>>> import numpy as np
>>> np.set_printoptions(precision=3, suppress=True, linewidth=200)
>>> W0 = np.array([[1, -3, 1, 2],
...     [-2, 0, 2, 2],
...     [-2, -2, -2, -3],
...     [-3, 1, 2, 1],
...     [-1, 0, -3, 0],
...     [2, -1, 0, -3],
...     [2, -3, 2, -2],
...     [0, 0, -3, 0],
...     [-2, -2, 0, 0],
...     [1, -2, 0, 1]])
>>> W0[-1] = W0[0] + -3 * W0[1]
>>> W0
array([[ 1, -3,  1,  2],
       [-2,  0,  2,  2],
       [-2, -2, -2, -3],
       [-3,  1,  2,  1],
       [-1,  0, -3,  0],
       [ 2, -1,  0, -3],
       [ 2, -3,  2, -2],
       [ 0,  0, -3,  0],
       [-2, -2,  0,  0],
       [ 7, -3, -5, -4]])
>>> x = np.array([-4, -5, -4, -4])
>>> rhs = W0 @ x
>>> np.linalg.lstsq(W0, rhs)[0]
array([-4., -5., -4., -4.])
>>> rhs
array([-1, -8, 38, -5, 16,  9,  7, 12, 18, 23])
>>> rng = np.random.default_rng(902)
>>> rhs = rhs + 0.1 * rng.normal(size=10)
>>> rhs
array([-0.975, -7.991, 38.066, -4.916, 16.015,  8.931,  6.865, 11.682, 17.905, 22.924])
>>> c, *_ = np.linalg.lstsq(W0, rhs)
>>> np.round(W0.T @ (rhs - W0 @ c), 3) + 0
array([0., 0., 0., 0.])
>>> [round(float(np.linalg.norm(np.linalg.solve(W0.T @ W0 + lam * np.eye(4), W0.T @ rhs))), 2) for lam in (0, 1, 10, 100)]
[8.53, 8.26, 6.45, 2.4]
>>> c
array([-4.005, -4.985, -3.985, -4.005])
>>> G = W0.T @ W0
>>> G
array([[ 80, -27, -33, -37],
       [-27,  37,  12,  22],
       [-33,  12,  60,  30],
       [-37,  22,  30,  47]])
>>> np.allclose(G, G.T)
True
>>> np.linalg.svd(W0, compute_uv=False) ** 2
array([143.49 ,  38.545,  26.098,  15.867])
>>> np.diag(G)
array([80, 37, 60, 47])
>>> x = np.ones(4)
>>> for _ in range(6):
...     x = G @ x
...     x /= np.linalg.norm(x)
...     print(round(x @ G @ x, 3))
... 
111.4
141.44
143.377
143.483
143.49
143.49
>>> np.round(np.linalg.eigvalsh(G)[-1], 3)
np.float64(143.49)
>>> other = np.c_[W0[:, :3] @ np.array([[8, -8, -4], [-6, -1, -4], [8, 6, 2]]), np.array([-1, -2, 2, -1, 0, 2, -1, -2, 2, 1])]
>>> other
array([[ 34,   1,  10,  -1],
       [  0,  28,  12,  -2],
       [-20,   6,  12,   2],
       [-14,  35,  12,  -1],
       [-32, -10,  -2,   0],
       [ 22, -15,  -4,   2],
       [ 50,  -1,   8,  -1],
       [-24, -18,  -6,  -2],
       [ -4,  18,  16,   2],
       [ 34, -83, -26,   1]])
>>> np.linalg.matrix_rank(np.c_[W0, other])
np.int64(5)
>>> np.round(np.linalg.lstsq(W0, other[:, 0])[0], 3) + 0
array([ 8., -6.,  8.,  0.])
>>> np.linalg.norm(np.linalg.qr(W0)[0].T @ other, axis=0) ** 2 / ((other ** 2).sum(axis=0) + 1e-12)
array([1.   , 1.   , 1.   , 0.466])
>>> cen = W0 - W0.mean(axis=0)
>>> left, sig, vt = np.linalg.svd(cen, full_matrices=False)
>>> sig ** 2 / (sig ** 2).sum()
array([0.662, 0.194, 0.096, 0.048])
>>> np.abs(vt[0]).argmax()
np.int64(0)
>>> np.linalg.matrix_rank(cen)
np.int64(4)
>>> np.abs(left[:, 0]).argmax()
np.int64(9)
>>> vt[0] * np.sign(vt[0, np.abs(vt[0]).argmax()])
array([ 0.716, -0.228, -0.475, -0.457])
>>> F = np.array([[-4, 2, -4, 2], [-1, 6, -1, 6], [-4, 2, -4, 2], [-1, 6, -1, 6]])
>>> r = np.linalg.matrix_rank(F)
>>> r
np.int64(2)
>>> N = np.linalg.svd(F)[2][r:].T
>>> [int(np.linalg.matrix_rank(F[:, :j + 1])) for j in range(4)]
[1, 2, 2, 2]
>>> [int(np.linalg.matrix_rank(np.delete(F, i, axis=0))) for i in range(4)]
[2, 2, 2, 2]
>>> np.round(N @ N.T, 3) + 0
array([[ 0.5,  0. , -0.5,  0. ],
       [ 0. ,  0.5,  0. , -0.5],
       [-0.5,  0. ,  0.5,  0. ],
       [ 0. , -0.5,  0. ,  0.5]])
>>> N.shape
(4, 2)
>>> [int(np.linalg.matrix_rank(F[:i])) for i in range(1, len(F) + 1)]
[1, 2, 2, 2]
>>> np.allclose(F @ N, 0)
True
>>> np.linalg.cond(F) > 100
np.True_
>>> np.linalg.matrix_rank(F, rtol=0.1)
np.int64(2)
>>> [round(float(x), 3) for x in np.linalg.svd(F, compute_uv=False)[:3]]
[13.655, 6.444, 0.0]
>>> np.argsort(-np.linalg.norm(F, axis=0).round(6), kind="stable")[:3]
array([1, 3, 0])
>>> round(np.linalg.norm(F, 2) / np.linalg.norm(F), 3)
np.float64(0.904)
>>> np.linalg.lstsq(F[:-1].T, F[-1])[2]
np.int32(2)
>>> F @ np.linalg.pinv(F) @ F
array([[-4.,  2., -4.,  2.],
       [-1.,  6., -1.,  6.],
       [-4.,  2., -4.,  2.],
       [-1.,  6., -1.,  6.]])
>>> np.abs(np.diag(np.linalg.qr(F)[1])) > 1e-9
array([ True,  True, False, False])
>>> G = F.T @ F
>>> np.round(np.linalg.svd(F, compute_uv=False) ** 2, 3) + 0
array([186.471,  41.529,   0.   ,   0.   ])
>>> np.trace(G), (F ** 2).sum()
(np.int64(228), np.int64(228))
>>> np.round(np.linalg.eigvalsh(G)[::-1], 3) + 0
array([186.471,  41.529,   0.   ,   0.   ])
>>> np.diag(G)
array([34, 80, 34, 80])
>>> np.allclose(G, G.T)
True
>>> left, sig, vt = np.linalg.svd(F)
>>> np.argmax(sig[:-1] / (sig[1:] + 1e-6)) + 1
np.int64(2)
>>> sig.round(3) + 0
array([13.655,  6.444,  0.   ,  0.   ])
>>> other = left[:, :2] @ np.diag(sig[:2]) @ vt[:2]
>>> np.linalg.matrix_rank(other)
np.int64(2)
>>> np.round(np.linalg.norm(F - other, 2), 3), round(float(sig[2]), 3)
(np.float64(0.0), 0.0)
>>> arr = np.loadtxt("test7.csv", delimiter=",")
>>> arr
array([[-11.219,  48.089,   1.569, -56.394, -13.752,  18.856,  37.046],
       [-10.42 ,  47.688,   1.829, -55.532, -11.574,  17.943,  38.412],
       [ 22.245, -22.534,  16.799,  16.288,  10.6  ,  -6.518,  -9.109],
       [-11.37 ,  48.284,   3.696, -55.532, -11.467,  16.817,  39.44 ],
       [ 21.75 , -22.397,  18.278,  16.986,   8.36 ,  -7.399, -11.231],
       [-11.269,  48.428,   3.953, -56.801, -12.732,  18.1  ,  37.476],
       [-10.421,  48.027,  -0.609, -55.953, -12.308,  18.151,  38.429],
       [ 21.496, -21.91 ,  16.955,  18.337,  10.482,  -7.131, -11.23 ],
       [ -8.529,   3.579,   2.19 , -14.885, -13.131, -10.061,  19.807],
       [-10.818,  49.058,   1.039, -55.588, -12.323,  17.596,  38.172],
       [ 22.503, -20.775,  17.636,  17.094,  11.488,  -6.943, -11.623],
       [-10.683,  48.894,   1.724, -55.511,  -9.855,  18.425,  38.758],
       [-10.941,   4.453,   0.733, -13.745, -11.648,  -9.555,  18.127],
       [-11.341,   3.288,   0.494, -12.924, -15.626,  -9.419,  19.579],
       [ -8.582,   3.68 ,   2.657, -11.594, -13.95 ,  -9.786,  21.824],
       [ -8.754,   4.316,   0.849, -15.338, -11.071,  -8.701,  17.524],
       [ 22.025, -23.47 ,  18.56 ,  17.658,  10.315,  -6.737,  -9.543],
       [ 21.65 , -22.315,  16.327,  18.359,   9.308,  -6.299, -10.446],
       [ -9.892,  49.5  ,   4.455, -55.596, -12.534,  19.42 ,  36.701],
       [ -9.945,   3.826,  -0.321, -13.642, -12.693,  -8.636,  19.776],
       [-10.235,  49.692,   2.457, -56.993, -13.267,  17.958,  38.097],
       [ 21.933, -22.236,  16.777,  20.191,   8.655,  -5.54 , -11.045],
       [ 21.335, -22.37 ,  17.852,  18.831,   8.038,  -6.345,  -9.639],
       [-10.392,  48.906,   1.438, -56.158, -12.506,  16.858,  39.012],
       [-11.135,  48.51 ,   2.402, -56.255, -11.712,  18.225,  37.945],
       [ -8.095,   2.959,   2.489, -13.639, -13.306, -11.4  ,  21.377],
       [-10.092,   3.696,   1.466, -14.247, -13.143,  -8.048,  21.228],
       [ -9.526,  49.113,   2.854, -57.177,  -9.782,  18.592,  36.547],
       [-10.334,  47.066,   0.812, -58.149, -10.877,  18.459,  38.011],
       [ 22.541, -23.696,  17.467,  17.694,   8.335,  -5.726, -10.258],
       [-10.369,   2.326,   1.303, -14.675, -10.944,  -8.551,  19.701],
       [ 21.177, -21.113,  16.555,  18.437,  11.09 ,  -6.357, -10.942]])
>>> P = arr @ np.linalg.solve(arr.T @ arr, arr.T)
>>> P @ arr[:, 3]
array([-56.394, -55.532,  16.288, -55.532,  16.986, -56.801, -55.953,  18.337, -14.885, -55.588,  17.094, -55.511, -13.745, -12.924, -11.594, -15.338,  17.658,  18.359, -55.596, -13.642, -56.993,
        20.191,  18.831, -56.158, -56.255, -13.639, -14.247, -57.177, -58.149,  17.694, -14.675,  18.437])
>>> d = np.linalg.norm(arr[:, None] - arr[None], axis=-1)
>>> d.shape
(32, 32)
>>> d.mean(axis=1).argmax()
np.int64(21)
>>> d[:5, :5]
array([[  0.   ,   3.009, 122.43 ,   4.521, 123.402],
       [  3.009,   0.   , 121.362,   2.661, 122.394],
       [122.43 , 121.362,   0.   , 121.916,   3.638],
       [  4.521,   2.661, 121.916,   0.   , 122.928],
       [123.402, 122.394,   3.638, 122.928,   0.   ]])
>>> d[26].round(6).argsort(kind="stable")[:4]
array([26, 19,  8, 30])
>>> cen = arr - arr.mean(axis=0)
>>> V = np.linalg.svd(cen)[2][:3]
>>> other = cen - cen @ V.T @ V
>>> np.linalg.norm(other, axis=1).round(6).argmax()
np.int64(25)
>>> (cen @ V.T).std(axis=0)
array([52.107, 12.888,  1.276])
>>> np.diag(V.T @ V)
array([0.439, 0.419, 0.493, 0.443, 0.565, 0.303, 0.338])
>>> np.round(np.cov(cen @ V.T, rowvar=False), 3) + 0
array([[2802.721,    0.   ,    0.   ],
       [   0.   ,  171.457,    0.   ],
       [   0.   ,    0.   ,    1.68 ]])
>>> other.std(axis=0)
array([0.57 , 0.646, 0.623, 0.678, 0.633, 0.734, 0.79 ])
>>> round(np.linalg.norm(other) / np.linalg.norm(cen), 3)
np.float64(0.033)
>>> cen = (arr - arr.mean(axis=0)) / arr.std(axis=0)
>>> cen.std(axis=0)
array([1., 1., 1., 1., 1., 1., 1.])
>>> np.argwhere(np.abs(cen) > 2)
array([], shape=(0, 2), dtype=int64)
>>> c = np.linalg.lstsq(np.delete(cen, 2, axis=1), cen[:, 2])[0]
>>> np.abs(c).argmax()
np.int64(0)
>>> round(1 - np.var(cen[:, 2] - np.delete(cen, 2, axis=1) @ c), 3)
np.float64(0.981)
>>> c
array([ 1.231,  0.522,  0.26 , -0.129, -0.083, -0.049])
>>> P = np.triu(np.array([[-2, 0, 2, -1], [1, -1, -2, 2], [-1, 0, 2, 0], [0, -2, -2, 1]]), 1) + np.eye(4)
>>> other = P @ F @ np.linalg.inv(P)
>>> np.linalg.matrix_rank(other)
np.int64(2)
>>> np.round(np.poly(other), 3) + 0
array([  1.,  -4., -88.,   0.,   0.])
>>> P @ F - F @ P
array([[ -7.,  -2.,   5., -10.],
       [  6.,   8.,  20.,  -5.],
       [  0.,   0.,  12.,  -8.],
       [  0.,   0.,  14., -13.]])
>>> np.trace(other), np.trace(F)
(np.float64(4.0), np.int64(4))
>>> np.round(np.linalg.det(other), 3)
np.float64(-0.0)
>>> K = np.load("run9.npy")
>>> K
array([[ 0.,  0., -1., -1., -1.,  1.,  2.],
       [ 0.,  0.,  2.,  1.,  2.,  2., -2.],
       [-1.,  2.,  0.,  0.,  0.,  0.,  0.],
       [-1.,  1.,  0.,  0.,  0.,  0.,  0.],
       [-1.,  2.,  0.,  0.,  0.,  0.,  0.],
       [ 1.,  2.,  0.,  0.,  0.,  0.,  0.],
       [ 2., -2.,  0.,  0.,  0.,  0.,  0.]])
>>> left, sig, vt = np.linalg.svd(K)
>>> np.argmax(sig[:-1] / (sig[1:] + 1e-6)) + 1
np.int64(4)
>>> sig.round(3) + 0
array([4.563, 4.563, 2.044, 2.044, 0.   , 0.   , 0.   ])
>>> other = left[:, :4] @ np.diag(sig[:4]) @ vt[:4]
>>> np.linalg.matrix_rank(other)
np.int64(4)
>>> def softmax(z):
...     e = np.exp(z - z.max(axis=-1, keepdims=True))
...     return e / e.sum(axis=-1, keepdims=True)
... 
>>> softmax(K[3] + -1)
array([0.045, 0.336, 0.124, 0.124, 0.124, 0.124, 0.124])
>>> softmax(K).sum(axis=1)
array([1., 1., 1., 1., 1., 1., 1.])
>>> att = K @ K.T / np.sqrt(7)
>>> softmax(att).round(6).argmax(axis=1)
array([0, 1, 2, 2, 2, 5, 6])
